$ ipython --no-banner

In [1]: import numpy as np

In [2]: import numpy.linalg as la

In [3]: np.set_printoptions(precision=3, suppress=True, linewidth=160, legacy="1.25")

In [4]: def rnd(a):
   ...:     return np.round(a, 3) + 0
   ...: 

In [5]: mat = np.loadtxt("a.csv", delimiter=",")

In [6]: mat
Out[6]: 
array([[5., 9., 8., 7.],
       [9., 6., 3., 0.],
       [5., 9., 8., 7.],
       [1., 1., 0., 0.]])

In [7]: # rank 3

In [8]: U, s, vt = la.svd(mat, full_matrices=False)

In [9]: rnd(np.abs(vt[0]))
Out[9]: array([0.447, 0.62 , 0.508, 0.397])

In [10]: (s > 1e-8).sum()
Out[10]: 3

In [11]: rnd(s / s[0])
Out[11]: array([1.   , 0.308, 0.02 , 0.   ])

In [12]: rnd(s)
Out[12]: array([22.733,  7.   ,  0.455,  0.   ])

In [13]: rnd(U.T @ mat @ vt.T)
Out[13]: 
array([[22.733,  0.   ,  0.   ,  0.   ],
       [ 0.   ,  7.   ,  0.   ,  0.   ],
       [ 0.   ,  0.   ,  0.455,  0.   ],
       [ 0.   ,  0.   ,  0.   ,  0.   ]])

In [14]: np.allclose(mat @ mat.T, mat.T @ mat)
Out[14]: False

In [15]: print(mat @ mat)
[[153. 178. 131.  91.]
 [114. 144. 114.  84.]
 [153. 178. 131.  91.]
 [ 14.  15.  11.   7.]]

In [16]: (mat + mat.T) / 2
Out[16]: 
array([[5. , 9. , 6.5, 4. ],
       [9. , 6. , 6. , 0.5],
       [6.5, 6. , 8. , 3.5],
       [4. , 0.5, 3.5, 0. ]])

In [17]: other = mat / la.norm(mat, axis=1, keepdims=True)

In [18]: G = other @ other.T

In [19]: (G - 2 * np.eye(4)).round(6).argmax(axis=1)
Out[19]: array([2, 3, 0, 1])

In [20]: np.argwhere(np.triu(np.abs(G) > 0.95, 1))
Out[20]: array([[0, 2]])

In [21]: other = mat[0, 0] * mat[1:] - np.outer(mat[1:, 0], mat[0])

In [22]: other
Out[22]: 
array([[  0., -51., -57., -63.],
       [  0.,   0.,   0.,   0.],
       [  0.,  -4.,  -8.,  -7.]])

In [23]: la.matrix_rank(other), la.matrix_rank(mat)
Out[23]: (2, 3)

In [24]: np.flatnonzero(~other.round(6).any(axis=1))
Out[24]: array([1])

In [25]: U, s, vt = la.svd(mat)

In [26]: evecs = vt[:(s > 1e-8).sum()]

In [27]: rng = np.random.default_rng(5763)

In [28]: x0 = mat[2] + 5 * mat[0] + rng.integers(2) * np.eye(4)[2]

In [29]: x0
Out[29]: array([30., 54., 49., 42.])

In [30]: rnd(np.diag(evecs.T @ evecs))
Out[30]: array([0.832, 0.832, 0.832, 0.505])

In [31]: print(rnd(la.norm(x0 - evecs.T @ evecs @ x0)))
0.41

In [32]: rnd(evecs.T @ evecs)
Out[32]: 
array([[ 0.832,  0.168,  0.168, -0.289],
       [ 0.168,  0.832, -0.168,  0.289],
       [ 0.168, -0.168,  0.832,  0.289],
       [-0.289,  0.289,  0.289,  0.505]])

In [33]: other = np.array([[1.8], [1.0], [-1.1], [0.6]])

In [34]: cent = np.array([[0.5, 1.8, 0.0]])

In [35]: F = other @ cent

In [36]: rnd(F)
Out[36]: 
array([[ 0.9 ,  3.24,  0.  ],
       [ 0.5 ,  1.8 ,  0.  ],
       [-0.55, -1.98,  0.  ],
       [ 0.3 ,  1.08,  0.  ]])

In [37]: # looks like rank 1

In [38]: U, s, vt = la.svd(F)

In [39]: rnd(s)
Out[39]: array([4.503, 0.   , 0.   ])

In [40]: print(np.argmax(s[:-1] / (s[1:] + 1e-6)) + 1)
1

In [41]: other = U[:, :1] @ np.diag(s[:1]) @ vt[:1]

In [42]: la.matrix_rank(other)
Out[42]: 1

In [43]: rnd(other)
Out[43]: 
array([[ 0.9 ,  3.24,  0.  ],
       [ 0.5 ,  1.8 ,  0.  ],
       [-0.55, -1.98,  0.  ],
       [ 0.3 ,  1.08,  0.  ]])

In [44]: rnd(la.norm(F - other, 2)), rnd(s[1])
Out[44]: (0.0, 0.0)

In [45]: other = F / np.sqrt((F ** 2).mean(axis=1, keepdims=True))

In [46]: rnd(other[2])
Out[46]: array([-0.464, -1.669,  0.   ])

In [47]: print(rnd(la.norm(other, axis=1)))
[1.732 1.732 1.732 1.732]

In [48]: rnd(F - F.mean(axis=1, keepdims=True))
Out[48]: 
array([[-0.48 ,  1.86 , -1.38 ],
       [-0.267,  1.033, -0.767],
       [ 0.293, -1.137,  0.843],
       [-0.16 ,  0.62 , -0.46 ]])

In [49]: la.matrix_rank(F - F.mean(axis=1, keepdims=True))
Out[49]: 1

In [50]: U, s, vt = la.svd(F)

In [51]: evecs = vt[:(s > 1e-8).sum()]

In [52]: x0 = F[3] + -2 * F[0] + rng.integers(2) * np.eye(3)[1]

In [53]: x0
Out[53]: array([-1.5, -5.4,  0. ])

In [54]: rnd(np.diag(evecs.T @ evecs))
Out[54]: array([0.072, 0.928, 0.   ])

In [55]: la.matrix_rank(np.vstack([F, x0]))
Out[55]: 1

In [56]: np.allclose(evecs.T @ evecs @ x0, x0)
Out[56]: True

In [57]: la.cond(F) > 100
Out[57]: True

In [58]: la.matrix_rank(F, rtol=0.1)
Out[58]: 1

In [59]: rnd(la.norm(F, 2) / la.norm(F))
Out[59]: 1.0

In [60]: [round(float(x), 3) for x in la.svd(F, compute_uv=False)[:3]]
Out[60]: [4.503, 0.0, 0.0]

In [61]: other = np.array([[0, 7], [5, 5], [1, 5]])

In [62]: A = np.kron(np.eye(3, dtype=int), other)

In [63]: A
Out[63]: 
array([[0, 7, 0, 0, 0, 0],
       [5, 5, 0, 0, 0, 0],
       [1, 5, 0, 0, 0, 0],
       [0, 0, 0, 7, 0, 0],
       [0, 0, 5, 5, 0, 0],
       [0, 0, 1, 5, 0, 0],
       [0, 0, 0, 0, 0, 7],
       [0, 0, 0, 0, 5, 5],
       [0, 0, 0, 0, 1, 5]])

In [64]: other = np.c_[A[:, :4] @ np.array([[-1, 1, 0, 2], [0, -1, 2, 2], [-2, -1, 0, -1], [1, 0, 0, -2]]), np.array([9, 8, -4, -3, 4, -7, -5, 4, 8])]

In [65]: other
Out[65]: 
array([[  0,  -7,  14,  14,   9],
       [ -5,   0,  10,  20,   8],
       [ -1,  -4,  10,  12,  -4],
       [  7,   0,   0, -14,  -3],
       [ -5,  -5,   0, -15,   4],
       [  3,  -1,   0, -11,  -7],
       [  0,   0,   0,   0,  -5],
       [  0,   0,   0,   0,   4],
       [  0,   0,   0,   0,   8]])

In [66]: print(rnd(la.lstsq(A, other[:, 0])[0]))
[-1.  0. -2.  1.  0.  0.]

In [67]: other = np.array([[2, 2, 2, 0], [-2, 2, 2, 2], [-2, -1, 0, 0], [0, 1, -2, -1]])

In [68]: J = np.tril(other)

In [69]: J
Out[69]: 
array([[ 2,  0,  0,  0],
       [-2,  2,  0,  0],
       [-2, -1,  0,  0],
       [ 0,  1, -2, -1]])

In [70]: # null space of dimension 1

In [71]: print(np.count_nonzero(J))
8

In [72]: rnd(la.norm(J))
Out[72]: 4.796

In [73]: J.sum(axis=1)
Out[73]: array([ 2,  0, -3, -2])

In [74]: J - J[0]
Out[74]: 
array([[ 0,  0,  0,  0],
       [-4,  2,  0,  0],
       [-4, -1,  0,  0],
       [-2,  1, -2, -1]])

In [75]: J.mean(axis=0)
Out[75]: array([-0.5 ,  0.5 , -0.5 , -0.25])

In [76]: print(rnd(la.svd(J, compute_uv=False)))
[3.559 2.704 1.739 0.   ]

In [77]: np.unravel_index(np.abs(J).argmax(), J.shape)
Out[77]: (0, 0)

In [78]: print(J.sum(axis=0))
[-2  2 -2 -1]

In [79]: rk = la.matrix_rank(J)

In [80]: rk
Out[80]: 3

In [81]: ns = la.svd(J)[2][rk:].T

In [82]: la.matrix_rank(J.T @ J), la.matrix_rank(J @ J.T)
Out[82]: (3, 3)

In [83]: J @ ns
Out[83]: 
array([[0.],
       [0.],
       [0.],
       [0.]])

In [84]: print([int(la.matrix_rank(J[:, :j + 1])) for j in range(4)])
[1, 2, 3, 3]

In [85]: print(rnd(ns @ ns.T))
[[ 0.   0.   0.   0. ]
 [ 0.   0.   0.   0. ]
 [ 0.   0.   0.2 -0.4]
 [ 0.   0.  -0.4  0.8]]

In [86]: W0 = np.array([[4, 9, 9, 7], [9, 4, 9, 9], [9, 9, 4, 9], [7, 9, 9, 4]])

In [87]: w1 = np.array([[2, 2, 1, 2], [1, 0, 2, 2], [0, 2, 1, 0], [0, 0, 1, 2]])

In [88]: b = np.array([9, 8, 3, 4])

In [89]: act = np.maximum(W0 @ w1 + b, 0)

In [90]: la.matrix_rank(act)
Out[90]: 4

In [91]: (act > 0).mean(axis=0)
Out[91]: array([1., 1., 1., 1.])

In [92]: cent = np.array([[-4, 2, 5], [1, 3, -3], [-3, 0, 5], [-4, -3, -2]])

In [93]: print(w1 @ cent)
[[-17   4   5]
 [-18  -4  11]
 [ -1   6  -1]
 [-11  -6   1]]

In [94]: other = np.array([[0, -4, 1], [2, -2, 4]])

In [95]: cent = np.kron(other, W0)

In [96]: la.matrix_rank(cent)
Out[96]: 8

In [97]: cent
Out[97]: 
array([[  0,   0,   0,   0, -16, -36, -36, -28,   4,   9,   9,   7],
       [  0,   0,   0,   0, -36, -16, -36, -36,   9,   4,   9,   9],
       [  0,   0,   0,   0, -36, -36, -16, -36,   9,   9,   4,   9],
       [  0,   0,   0,   0, -28, -36, -36, -16,   7,   9,   9,   4],
       [  8,  18,  18,  14,  -8, -18, -18, -14,  16,  36,  36,  28],
       [ 18,   8,  18,  18, -18,  -8, -18, -18,  36,  16,  36,  36],
       [ 18,  18,   8,  18, -18, -18,  -8, -18,  36,  36,  16,  36],
       [ 14,  18,  18,   8, -14, -18, -18,  -8,  28,  36,  36,  16]])

In [98]: arr = np.loadtxt("dump.csv", delimiter=",")

In [99]: rnd(arr)
Out[99]: 
array([[ 1.   ,  0.   ,  0.   ,  0.   ],
       [ 0.   , -0.5  ,  0.   ,  0.866],
       [ 0.   ,  0.   ,  1.   ,  0.   ],
       [ 0.   , -0.866,  0.   , -0.5  ]])

In [100]: # keeps lengths

In [101]: (arr != 0).astype(int)
Out[101]: 
array([[1, 0, 0, 0],
       [0, 1, 0, 1],
       [0, 0, 1, 0],
       [0, 1, 0, 1]])

In [102]: rnd(la.det(arr))
Out[102]: 1.0

In [103]: rnd(np.sort(la.eigvals(arr).real))
Out[103]: array([-0.5, -0.5,  1. ,  1. ])

In [104]: (la.matrix_power((arr != 0) + (arr.T != 0) + np.eye(4), 4) > 0).astype(int)
Out[104]: 
array([[1, 0, 0, 0],
       [0, 1, 0, 1],
       [0, 0, 1, 0],
       [0, 1, 0, 1]])

In [105]: X = np.loadtxt("run0.csv", delimiter=",")

In [106]: X
Out[106]: 
array([[ 1.,  1.,  0.,  0.,  0.,  0.],
       [-2., -1.,  0.,  0.,  0.,  0.],
       [ 2.,  1.,  0.,  0.,  0.,  0.],
       [ 0.,  0.,  1.,  1.,  0.,  0.],
       [ 0.,  0., -2., -1.,  0.,  0.],
       [ 0.,  0.,  2.,  1.,  0.,  0.],
       [ 0.,  0.,  0.,  0.,  1.,  1.],
       [ 0.,  0.,  0.,  0., -2., -1.],
       [ 0.,  0.,  0.,  0.,  2.,  1.]])

In [107]: P = X @ la.solve(X.T @ X, X.T)

In [108]: rnd(P @ X[:, 0])
Out[108]: array([ 1., -2.,  2.,  0.,  0.,  0.,  0.,  0.,  0.])

In [109]: np.allclose(P @ P, P)
Out[109]: True

In [110]: rnd(la.eigvalsh(P))
Out[110]: array([0., 0., 0., 1., 1., 1., 1., 1., 1.])

In [111]: other = X / la.norm(X, axis=1, keepdims=True)

In [112]: G = other @ other.T

In [113]: rnd(G)
Out[113]: 
array([[ 1.   , -0.949,  0.949,  0.   ,  0.   ,  0.   ,  0.   ,  0.   ,  0.   ],
       [-0.949,  1.   , -1.   ,  0.   ,  0.   ,  0.   ,  0.   ,  0.   ,  0.   ],
       [ 0.949, -1.   ,  1.   ,  0.   ,  0.   ,  0.   ,  0.   ,  0.   ,  0.   ],
       [ 0.   ,  0.   ,  0.   ,  1.   , -0.949,  0.949,  0.   ,  0.   ,  0.   ],
       [ 0.   ,  0.   ,  0.   , -0.949,  1.   , -1.   ,  0.   ,  0.   ,  0.   ],
       [ 0.   ,  0.   ,  0.   ,  0.949, -1.   ,  1.   ,  0.   ,  0.   ,  0.   ],
       [ 0.   ,  0.   ,  0.   ,  0.   ,  0.   ,  0.   ,  1.   , -0.949,  0.949],
       [ 0.   ,  0.   ,  0.   ,  0.   ,  0.   ,  0.   , -0.949,  1.   , -1.   ],
       [ 0.   ,  0.   ,  0.   ,  0.   ,  0.   ,  0.   ,  0.949, -1.   ,  1.   ]])

In [114]: (G - 2 * np.eye(9)).round(6).argmax(axis=1)
Out[114]: array([2, 3, 0, 5, 0, 3, 8, 0, 6])

In [115]: (np.abs(G) > 0.9).astype(int)
Out[115]: 
array([[1, 1, 1, 0, 0, 0, 0, 0, 0],
       [1, 1, 1, 0, 0, 0, 0, 0, 0],
       [1, 1, 1, 0, 0, 0, 0, 0, 0],
       [0, 0, 0, 1, 1, 1, 0, 0, 0],
       [0, 0, 0, 1, 1, 1, 0, 0, 0],
       [0, 0, 0, 1, 1, 1, 0, 0, 0],
       [0, 0, 0, 0, 0, 0, 1, 1, 1],
       [0, 0, 0, 0, 0, 0, 1, 1, 1],
       [0, 0, 0, 0, 0, 0, 1, 1, 1]])

In [116]: rnd(G[4])
Out[116]: array([ 0.   ,  0.   ,  0.   , -0.949,  1.   , -1.   ,  0.   ,  0.   ,  0.   ])

In [117]: np.argwhere(np.triu(np.abs(G) > 0.95, 1))
Out[117]: 
array([[1, 2],
       [4, 5],
       [7, 8]])

In [118]: print(X[7] @ X[4])
0.0

In [119]: rnd(la.norm(X, "nuc"))
Out[119]: 11.552

In [120]: rnd(la.norm(X, axis=0))
Out[120]: array([3.   , 1.732, 3.   , 1.732, 3.   , 1.732])

In [121]: rnd(la.norm(X, axis=1))
Out[121]: array([1.414, 2.236, 2.236, 1.414, 2.236, 2.236, 1.414, 2.236, 2.236])

In [122]: cent = np.array([[3, 4, 0], [2, 2, 1], [5, 2, 4]])

In [123]: data = (rng.random((27, 3)) < 0.25) @ cent

In [124]: data
Out[124]: 
array([[7, 4, 5],
       [0, 0, 0],
       [0, 0, 0],
       [5, 2, 4],
       [0, 0, 0],
       [3, 4, 0],
       [0, 0, 0],
       [5, 2, 4],
       [2, 2, 1],
       [0, 0, 0],
       [0, 0, 0],
       [0, 0, 0],
       [0, 0, 0],
       [0, 0, 0],
       [0, 0, 0],
       [5, 6, 1],
       [3, 4, 0],
       [2, 2, 1],
       [0, 0, 0],
       [2, 2, 1],
       [3, 4, 0],
       [2, 2, 1],
       [3, 4, 0],
       [2, 2, 1],
       [3, 4, 0],
       [3, 4, 0],
       [7, 4, 5]])

In [125]: dist = la.norm(data[:, None] - data[None], axis=-1)

In [126]: print(dist.shape)
(27, 27)

In [127]: la.matrix_rank(dist ** 2)
Out[127]: 5

In [128]: rnd(la.norm(data, axis=1))
Out[128]: 
array([9.487, 0.   , 0.   , 6.708, 0.   , 5.   , 0.   , 6.708, 3.   , 0.   , 0.   , 0.   , 0.   , 0.   , 0.   , 7.874, 5.   , 3.   , 0.   , 3.   , 5.   ,
       3.   , 5.   , 3.   , 5.   , 5.   , 9.487])

In [129]: other = np.c_[data[:, :1] @ np.array([[-1]]), np.array([7, 8, 2, 2, 8, 6, 0, 2, 6, 3, 9, 3, 6, 2, 2, 2, 3, 0, 5, 7, 7, 8, 3, 1, 9, 1, 7])]

In [130]: print(other)
[[-7  7]
 [ 0  8]
 [ 0  2]
 [-5  2]
 [ 0  8]
 [-3  6]
 [ 0  0]
 [-5  2]
 [-2  6]
 [ 0  3]
 [ 0  9]
 [ 0  3]
 [ 0  6]
 [ 0  2]
 [ 0  2]
 [-5  2]
 [-3  3]
 [-2  0]
 [ 0  5]
 [-2  7]
 [-3  7]
 [-2  8]
 [-3  3]
 [-2  1]
 [-3  9]
 [-3  1]
 [-7  7]]

In [131]: la.matrix_rank(np.c_[data, other])
Out[131]: 4

In [132]: Xs = data - data.mean(axis=0)

In [133]: evecs = la.svd(Xs)[2][:2]

In [134]: other = Xs - Xs @ evecs.T @ evecs

In [135]: la.norm(other, axis=1).round(6).argmax()
Out[135]: 8

In [136]: rnd((Xs @ evecs.T).std(axis=0))
Out[136]: array([2.936, 1.391])

In [137]: rnd(other.std(axis=0))
Out[137]: array([0.066, 0.048, 0.055])

In [138]: print(rnd(np.diag(evecs.T @ evecs)))
[0.552 0.763 0.686]

In [139]: Xs = (data - data.mean(axis=0)) / data.std(axis=0)

In [140]: rnd(Xs.std(axis=0))
Out[140]: array([1., 1., 1.])

In [141]: b = la.lstsq(np.delete(Xs, 0, axis=1), Xs[:, 0])[0]

In [142]: rnd(b)
Out[142]: array([0.619, 0.605])

In [143]: rnd(1 - np.var(Xs[:, 0] - np.delete(Xs, 0, axis=1) @ b))
Out[143]: 0.995
